$ python -q
>>> import numpy as np
>>> np.set_printoptions(precision=2, suppress=True, linewidth=120)
>>> def tidy(a):
...     return np.round(a, 2) + 0
... 
>>> J = np.load("x.npy")
>>> J
array([[-16.,  14.,   7.,  -6.],
       [ 12., -14.,  -7.,   5.],
       [-26.,  26.,  13., -10.],
       [ 32., -32., -16.,  13.]])
>>> # rows and columns are dependent
>>> hat = np.triu(np.array([[1, 1, 3, -1], [-1, 2, 3, 0], [2, 1, -2, 1], [2, -3, 1, 1]]), 1) + np.eye(4)
>>> Y = hat @ J @ np.linalg.inv(hat)
>>> Y
array([[-114.,  224., -275.,  117.],
       [ -66.,  130., -160.,   69.],
       [   6.,  -12.,   15.,   -6.],
       [  32.,  -64.,   80.,  -35.]])
>>> np.trace(Y), np.trace(J)
(np.float64(-4.0), np.float64(-4.0))
>>> tidy(np.poly(Y))
array([ 1.,  4.,  1., -6.,  0.])
>>> np.linalg.matrix_rank(Y)
np.int64(3)
>>> hat @ J - J @ hat
array([[-98., 112.,  54., -61.],
       [-78.,  66.,  45., -11.],
       [ 32.,  -6., -16., -26.],
       [  0., -32.,   0.,  48.]])
>>> tidy(J @ np.linalg.pinv(J) @ J)
array([[-16.,  14.,   7.,  -6.],
       [ 12., -14.,  -7.,   5.],
       [-26.,  26.,  13., -10.],
       [ 32., -32., -16.,  13.]])
>>> np.unique(J.round(6), axis=0).shape
(4, 4)
>>> np.abs(np.diag(np.linalg.qr(J)[1])) > 1e-9
array([ True,  True, False,  True])
>>> np.linalg.lstsq(J[:-1].T, J[-1])[2]
np.int32(3)
>>> m1 = np.loadtxt("data.csv", delimiter=",")
>>> m1
array([[-1.,  1., -2., -2., -1.,  2.,  0.,  2., -1., -1.,  2.],
       [ 0., -1., -2., -2.,  2., -2., -2.,  1., -1., -2., -2.],
       [ 0.,  1.,  1.,  0., -2.,  2., -2.,  0., -2., -1.,  1.],
       [ 1., -1., -2.,  1.,  2.,  1., -2., -1.,  0.,  0.,  1.],
       [ 1.,  1., -1., -2.,  1.,  1.,  0.,  1.,  1.,  2.,  0.],
       [ 2.,  1., -1.,  1.,  1.,  1.,  2., -1.,  1.,  1., -1.],
       [ 0.,  1.,  1.,  0., -2.,  2., -2.,  0., -2., -1.,  1.]])
>>> tidy(np.linalg.norm(m1[0], 1)), tidy(np.linalg.norm(m1[0], np.inf))
(np.float64(15.0), np.float64(2.0))
>>> tidy(np.linalg.norm(m1, 2))
np.float64(7.34)
>>> tidy(np.linalg.norm(m1, "nuc"))
np.float64(27.61)
>>> tidy(np.linalg.norm(m1, 1)), tidy(np.linalg.norm(m1, np.inf))
(np.float64(11.0), np.float64(17.0))
>>> tidy(np.linalg.norm(m1) ** 2 / np.linalg.norm(m1, 2) ** 2)
np.float64(2.71)
>>> Uu, sig, vt = np.linalg.svd(m1)
>>> tidy(sig)
array([7.34, 6.02, 5.01, 4.3 , 2.67, 2.27, 0.  ])
>>> Y = Uu[:, :6] @ np.diag(sig[:6]) @ vt[:6]
>>> tidy(Y)
array([[-1.,  1., -2., -2., -1.,  2.,  0.,  2., -1., -1.,  2.],
       [ 0., -1., -2., -2.,  2., -2., -2.,  1., -1., -2., -2.],
       [ 0.,  1.,  1.,  0., -2.,  2., -2.,  0., -2., -1.,  1.],
       [ 1., -1., -2.,  1.,  2.,  1., -2., -1.,  0.,  0.,  1.],
       [ 1.,  1., -1., -2.,  1.,  1.,  0.,  1.,  1.,  2.,  0.],
       [ 2.,  1., -1.,  1.,  1.,  1.,  2., -1.,  1.,  1., -1.],
       [ 0.,  1.,  1.,  0., -2.,  2., -2.,  0., -2., -1.,  1.]])
>>> np.linalg.matrix_rank(Y)
np.int64(6)
>>> tidy(np.linalg.norm(m1 - Y) / np.linalg.norm(m1))
np.float64(0.0)
